$ python3 -q
>>> import numpy as np
>>> np.set_printoptions(suppress=True, linewidth=160)
>>> def rnd(a):
...     return np.round(a, 1) + 0
... 
>>> r0 = np.array([3, 1, -1, -3, 3, 0, 3])
>>> E = np.array([np.roll(r0, i) for i in range(7)])
>>> E
array([[ 3,  1, -1, -3,  3,  0,  3],
       [ 3,  3,  1, -1, -3,  3,  0],
       [ 0,  3,  3,  1, -1, -3,  3],
       [ 3,  0,  3,  3,  1, -1, -3],
       [-3,  3,  0,  3,  3,  1, -1],
       [-1, -3,  3,  0,  3,  3,  1],
       [ 1, -1, -3,  3,  0,  3,  3]])
>>> w1 = np.array([[-1, -2, -1],
...     [1, 2, 0],
...     [-2, -1, 2],
...     [1, -2, 2],
...     [2, 1, 1],
...     [-2, 0, 1],
...     [-2, -2, -2]])
>>> b = np.array([1, -1, 2])
>>> hid = np.maximum(E @ w1 + b, 0)
>>> np.linalg.matrix_rank(hid)
np.int64(3)
>>> C = np.array([[3, -3], [-2, 1], [0, -2]])
>>> (hid @ C).round(6).argmax(axis=1)
array([0, 0, 0, 0, 0, 0, 0])
>>> M = np.loadtxt("out17.csv", delimiter=",")
>>> M
array([[-2.,  0.,  1., -3.,  2.],
       [-3., -2.,  1., -1.,  0.],
       [ 2., -3., -3., -3.,  0.],
       [ 3., -3.,  1.,  1., -2.],
       [ 0.,  0.,  0.,  0.,  0.]])
>>> rng = np.random.default_rng(763814)
>>> other = M + rng.integers(-2, 3, (5, 4)) @ rng.integers(-2, 3, (4, 5))
>>> other
array([[ -1.,  -1.,  -5.,  -2.,   4.],
       [-11.,   4.,  -1.,   3.,   4.],
       [  8.,  -4.,  -6.,  -1.,  -6.],
       [  3.,  -1.,  -3.,   4.,  -4.],
       [ -4.,   1.,  -3.,   0.,   4.]])
>>> np.linalg.matrix_rank(other - M, tol=1e-8)
np.int64(4)
>>> rnd(np.linalg.svd(other - M, compute_uv=False))
array([14.5,  9.6,  6. ,  0.9,  0. ])
>>> U, s, VT = np.linalg.svd(M)
>>> vecs = VT[:(s > 1e-8).sum()]
>>> x = M[3] + 3 * M[1] + rng.integers(2) * np.eye(5)[1]
>>> x
array([-6., -9.,  4., -2., -2.])
>>> rnd(np.diag(vecs.T @ vecs))
array([1. , 0.9, 1. , 0.8, 0.4])
>>> np.linalg.matrix_rank(np.vstack([M, x]))
np.int64(4)
>>> np.allclose(vecs.T @ vecs @ x, x)
True
>>> data = np.loadtxt("layer5.csv", delimiter=",")
>>> rnd(data)
array([[-1. , -0.9,  0.6,  0.4, -0.9,  0.7, -0.2, -1.8, -0.4, -0.5, -0.7, -0.8,  1.3, -1.7, -1.7],
       [ 0.8,  0.1,  0. ,  0.9, -2. , -0.5,  0.2,  0.8,  0.5,  2.6, -0.8,  0.3, -0.8, -1. , -0.6],
       [-0.6,  0.1, -0.6,  0.4, -0.8, -0.5,  0.8, -1.9,  1.4, -0.1,  0.3, -0.6, -0.4, -0.7,  2.6],
       [ 2.7, -0.8, -1.1,  0. ,  0.2, -0.7, -0.5, -0.4,  1. , -0.6, -0.8,  0.9,  1.9, -0.2,  0.1],
       [-0.6,  0.5,  0.7, -1.6, -0.5, -1. , -2.5,  0.6, -0.7,  0.2, -0.4,  0. ,  0.7, -1.2,  1.3],
       [ 1.8,  1.5,  1.6, -1. ,  0.2, -0.8,  0.9, -0.6, -0.2, -1.1, -0.5, -1.1, -1.3, -0.7, -0.5],
       [ 0.8, -0.2,  0.4,  1. ,  1. , -0.2, -1.1, -2.1, -1.9,  1.5, -0.4, -0.1, -0.5,  1.1,  0.5],
       [ 0.3, -1.5,  2.6,  0.7, -0.3,  0.8,  0.5,  0.6, -0.1, -0.7, -0.7,  1.5, -0.1,  0. ,  1.3],
       [-0.3,  0.2, -1. , -1.2,  0.6,  1.4,  1.3,  0.3, -0.7,  0.6, -2.7, -0.4,  0.3, -0.1,  0.8],
       [-0.7,  0.1, -1.1,  0.1,  0.6, -0.6, -0.3, -0.7, -0.3, -0.9, -0.8,  2.5, -1.9, -1.2, -0.6],
       [ 0.7, -0.9, -0.1,  0.3,  1.8,  1.7, -1. ,  0.5,  0.9,  0.5,  0.6, -1. , -1.1, -1.9,  0.2],
       [-0.7, -2.1,  0.3, -0.2,  1.3, -2.6,  1. ,  0.5,  0. ,  0.5, -0.4, -0.8, -0.1, -0.3, -0.2],
       [ 0.8, -2.1, -0.9, -1.7, -1.7,  0.5,  0.1, -0.2, -1.2, -0.4,  0.9, -0.3, -1.2,  0.3,  0.1],
       [ 0.4,  0.6, -0.2,  0. ,  0.4,  0. ,  1.6,  0.1, -1.8,  0.6,  1.8,  0.9,  1.2, -1.7,  0.5],
       [-0.3, -0.1,  1. , -2.3,  0.6,  0.4,  0.3, -1.3,  1.5,  1.6,  0.6,  1.3,  0.3,  0.4, -0.7]])
>>> blk = np.stack([data, 4 * data, data[::-1]])
>>> np.linalg.matrix_rank(blk.reshape(3, -1))
np.int64(2)
>>> (blk @ data.T).shape
(3, 15, 15)
>>> blk.shape
(3, 15, 15)
>>> rnd(np.linalg.norm(data, axis=0))
array([4., 4., 4., 4., 4., 4., 4., 4., 4., 4., 4., 4., 4., 4., 4.])
>>> print(rnd(data[:, 1] @ data[:, 10]))
0.0
>>> A = np.loadtxt("case10.csv", delimiter=",")
>>> rnd(A)
array([[-0.7, -1. ,  0. , -2.7,  2.5,  1.5,  0.8,  2.3,  1.1],
       [-0.5,  2.6,  0.1,  1.4, -2.7,  0. ,  0.5, -1.4, -1.7],
       [-0.1,  0.3,  0.1,  0.1, -0.2,  0.1,  0.1, -0.1, -0.2],
       [-0.5,  1. ,  0.9, -1.2,  0.1,  1.5,  0.8,  0.9, -0.4],
       [ 1.5,  2.3,  2.5,  3.5, -3.9, -0.8, -0.9, -2.8, -2.1],
       [-0.7,  1. ,  0. , -0.6, -0.3,  0.8,  0.7,  0.4, -0.4],
       [ 1.2, -1.4, -1.5,  2.8, -1. , -3. , -1.5, -2.3,  0.3],
       [ 3.2, -5.2,  0.7,  1.9,  2.1, -3.1, -3.1, -1. ,  2.4],
       [ 2.5, -0.8,  2.6,  2.8, -1.4, -1.3, -1.9, -1.9, -0.3],
       [ 2.7, -4.3,  2.7, -0.3,  3. , -0.5, -2.1,  0.9,  2.2],
       [-1.1,  2.5, -2.4,  2. , -3. , -1.4,  0.6, -2.1, -1.6],
       [ 2.4, -2.7,  2.1,  1. ,  1.1, -1. , -1.9, -0.3,  1.1],
       [ 0. , -0.5,  2.5, -3. ,  2.4,  2.8,  0.6,  2.7,  0.7],
       [-0.1,  0.6,  1.9, -1.5,  0.7,  2. ,  0.6,  1.4, -0.2]])
>>> # rank 3
>>> U, s, VT = np.linalg.svd(A)
>>> vecs = VT[:(s > 1e-8).sum()]
>>> x = A[1] + 2 * A[2] + rng.integers(2) * np.eye(9)[0]
>>> rnd(x)
array([ 0.4,  3.1,  0.2,  1.5, -3.1,  0.2,  0.6, -1.5, -2. ])
>>> np.linalg.matrix_rank(np.vstack([A, x]))
np.int64(4)
>>> np.allclose(vecs.T @ vecs @ x, x)
False
>>> r0 = np.array([3, 0, 0])
>>> rnd(np.convolve(data[5], r0))
array([ 5.5,  4.5,  4.7, -2.9,  0.5, -2.4,  2.8, -1.8, -0.5, -3.2, -1.5, -3.3, -3.9, -2.1, -1.6,  0. ,  0. ])
>>> rnd(np.cross(data[5, :3], data[11, :3]))
array([ 3.7, -1.6, -2.8])
>>> rnd(np.trace(np.linalg.pinv(A) @ A))
np.float64(3.0)
>>> np.linalg.lstsq(A[:-1].T, A[-1])[2]
np.int32(3)
>>> np.unique(A.round(6), axis=0).shape
(14, 9)
>>> np.allclose(A[:-1].T @ np.linalg.lstsq(A[:-1].T, A[-1])[0], A[-1])
True
>>> rnd(A @ np.linalg.pinv(A) @ A)
array([[-0.7, -1. ,  0. , -2.7,  2.5,  1.5,  0.8,  2.3,  1.1],
       [-0.5,  2.6,  0. ,  1.4, -2.7,  0. ,  0.5, -1.4, -1.7],
       [-0.1,  0.3,  0.1,  0.1, -0.2,  0.1,  0.1, -0.1, -0.2],
       [-0.5,  1. ,  0.9, -1.2,  0.1,  1.5,  0.8,  0.9, -0.4],
       [ 1.5,  2.3,  2.5,  3.5, -3.9, -0.8, -0.9, -2.8, -2.1],
       [-0.7,  1. ,  0. , -0.6, -0.3,  0.8,  0.7,  0.4, -0.4],
       [ 1.2, -1.4, -1.5,  2.8, -1. , -3. , -1.5, -2.3,  0.3],
       [ 3.2, -5.1,  0.7,  1.9,  2.1, -3.1, -3.1, -1. ,  2.4],
       [ 2.5, -0.8,  2.6,  2.8, -1.4, -1.3, -1.9, -1.9, -0.3],
       [ 2.7, -4.3,  2.7, -0.3,  3. , -0.5, -2.1,  0.9,  2.2],
       [-1.1,  2.5, -2.4,  2. , -3. , -1.4,  0.5, -2.1, -1.6],
       [ 2.4, -2.7,  2.1,  1. ,  1.1, -1. , -1.9, -0.3,  1.1],
       [ 0. , -0.5,  2.5, -3. ,  2.4,  2.8,  0.6,  2.7,  0.7],
       [-0.1,  0.6,  1.9, -1.5,  0.7,  2. ,  0.6,  1.4, -0.2]])
>>> try:
...     np.linalg.inv(A)
... except np.linalg.LinAlgError as e:
...     print(repr(e))
... 
LinAlgError('Last 2 dimensions of the array must be square')
>>> x = np.array([5, 5, 5, 0, 4, 5, 2, 1, 4])
>>> x @ A
Traceback (most recent call last):
  File "<python-input-53>", line 1, in <module>
    x @ A
    ~~^~~
ValueError: matmul: Input operand 1 has a mismatch in its core dimension 0, with gufunc signature (n?,k),(k,m?)->(n?,m?) (size 14 is different from 9)
>>> print(rnd((A * x).sum(axis=1)))
[ 17.   -7.2   0.6  16.   -1.3   4.5 -31.8 -10.9   2.5  20.8 -31.6   8.   40.2  26.3]
>>> print(rnd(A @ x))
[ 17.   -7.2   0.6  16.   -1.3   4.5 -31.8 -10.9   2.5  20.8 -31.6   8.   40.2  26.3]
>>> rnd(A @ np.ones(9))
array([ 3.7, -1.7,  0.1,  3.2, -0.8,  0.9, -6.4, -2. ,  0.3,  4.4, -6.6,  1.7,  8.2,  5.3])
>>> rnd(A @ (2 * x))
array([ 34.1, -14.4,   1.2,  31.9,  -2.7,   9.1, -63.7, -21.8,   5. ,  41.7, -63.2,  16. ,  80.4,  52.7])
>>> rnd(np.einsum("ij,j->i", A, x))
array([ 17. ,  -7.2,   0.6,  16. ,  -1.3,   4.5, -31.9, -10.9,   2.5,  20.8, -31.6,   8. ,  40.2,  26.3])
>>> print(np.linalg.norm(A @ x) <= np.linalg.norm(A, 2) * np.linalg.norm(x) + 1e-9)
True
>>> r0 = np.array([2, 2, 2, 1, 1, 0, 3]) + 0.5
>>> W0 = np.eye(7) - 2 * np.outer(r0, r0) / (r0 @ r0)
>>> rnd(W0)
array([[ 0.7, -0.3, -0.3, -0.2, -0.2, -0.1, -0.5],
       [-0.3,  0.7, -0.3, -0.2, -0.2, -0.1, -0.5],
       [-0.3, -0.3,  0.7, -0.2, -0.2, -0.1, -0.5],
       [-0.2, -0.2, -0.2,  0.9, -0.1,  0. , -0.3],
       [-0.2, -0.2, -0.2, -0.1,  0.9,  0. , -0.3],
       [-0.1, -0.1, -0.1,  0. ,  0. ,  1. , -0.1],
       [-0.5, -0.5, -0.5, -0.3, -0.3, -0.1,  0.3]])
>>> vals, vecs = np.linalg.eigh(W0)
>>> rnd(vals)
array([-1.,  1.,  1.,  1.,  1.,  1.,  1.])
>>> rnd(np.linalg.eigvalsh(W0 @ W0))
array([1., 1., 1., 1., 1., 1., 1.])
>>> rnd(vecs @ np.diag(vals) @ vecs.T)
array([[ 0.7, -0.3, -0.3, -0.2, -0.2, -0.1, -0.5],
       [-0.3,  0.7, -0.3, -0.2, -0.2, -0.1, -0.5],
       [-0.3, -0.3,  0.7, -0.2, -0.2, -0.1, -0.5],
       [-0.2, -0.2, -0.2,  0.9, -0.1,  0. , -0.3],
       [-0.2, -0.2, -0.2, -0.1,  0.9,  0. , -0.3],
       [-0.1, -0.1, -0.1,  0. ,  0. ,  1. , -0.1],
       [-0.5, -0.5, -0.5, -0.3, -0.3, -0.1,  0.3]])
>>> (vals > 1e-8).sum(), (vals < -1e-8).sum()
(np.int64(6), np.int64(1))
>>> gram = W0.T @ W0
>>> np.linalg.matrix_rank(gram)
np.int64(7)
>>> rnd(np.diag(gram))
array([1., 1., 1., 1., 1., 1., 1.])
>>> rnd(gram)
array([[1., 0., 0., 0., 0., 0., 0.],
       [0., 1., 0., 0., 0., 0., 0.],
       [0., 0., 1., 0., 0., 0., 0.],
       [0., 0., 0., 1., 0., 0., 0.],
       [0., 0., 0., 0., 1., 0., 0.],
       [0., 0., 0., 0., 0., 1., 0.],
       [0., 0., 0., 0., 0., 0., 1.]])
>>> rnd(W0.mean(axis=0))
array([-0.1, -0.1, -0.1,  0. ,  0. ,  0.1, -0.3])
>>> W0[:, 7]
Traceback (most recent call last):
  File "<python-input-73>", line 1, in <module>
    W0[:, 7]
    ~~^^^^^^
IndexError: index 7 is out of bounds for axis 1 with size 7
>>> rnd(np.linalg.norm(W0))
np.float64(2.6)
>>> rnd(W0 - W0[0])
array([[ 0. ,  0. ,  0. ,  0. ,  0. ,  0. ,  0. ],
       [-1. ,  1. ,  0. ,  0. ,  0. ,  0. ,  0. ],
       [-1. ,  0. ,  1. ,  0. ,  0. ,  0. ,  0. ],
       [-0.9,  0.1,  0.1,  1.1,  0.1,  0. ,  0.2],
       [-0.9,  0.1,  0.1,  0.1,  1.1,  0. ,  0.2],
       [-0.7,  0.3,  0.3,  0.2,  0.2,  1.1,  0.4],
       [-1.1, -0.1, -0.1, -0.1, -0.1,  0. ,  0.8]])
>>> np.count_nonzero(W0)
np.int64(49)
>>> np.unravel_index(np.abs(W0).argmax(), W0.shape)
(np.int64(5), np.int64(5))
>>> rnd(np.linalg.svd(W0, compute_uv=False))
array([1., 1., 1., 1., 1., 1., 1.])
>>> q, vecs = np.linalg.qr(W0[:, :6])[0], np.linalg.qr(W0[:, 6:])[0]
>>> s = np.linalg.svd(q.T @ vecs, compute_uv=False)
>>> rnd(s)
array([0.])
>>> rnd(np.degrees(np.arccos(s.clip(0, 1))))
array([90.])
>>> (s > 0.9).sum()
np.int64(0)
>>> x = np.array([8, 8, 7, 1, -8, 4, 4])
>>> print(rnd(W0 @ (2 * x)))
[ -1.6  -1.6  -3.6  -8.6 -26.6   4.5 -16.7]
>>> np.linalg.norm(W0 @ x) <= np.linalg.norm(W0, 2) * np.linalg.norm(x) + 1e-9
np.True_
>>> rnd(W0 * x)
array([[ 5.2, -2.8, -2.4, -0.2,  1.7, -0.3, -2. ],
       [-2.8,  5.2, -2.4, -0.2,  1.7, -0.3, -2. ],
       [-2.8, -2.8,  4.6, -0.2,  1.7, -0.3, -2. ],
       [-1.7, -1.7, -1.5,  0.9,  1. , -0.2, -1.2],
       [-1.7, -1.7, -1.5, -0.1, -7. , -0.2, -1.2],
       [-0.6, -0.6, -0.5,  0. ,  0.3,  3.9, -0.4],
       [-3.9, -3.9, -3.4, -0.3,  2.3, -0.4,  1.3]])
>>> np.sign((W0 @ x).round(6))
array([-1., -1., -1., -1., -1.,  1., -1.])
>>> print(rnd(W0 @ np.ones(7)))
[-1.  -1.  -1.  -0.2 -0.2  0.6 -1.8]
>>> print(rnd((W0 * x).sum(axis=1)))
[ -0.8  -0.8  -1.8  -4.3 -13.3   2.2  -8.3]
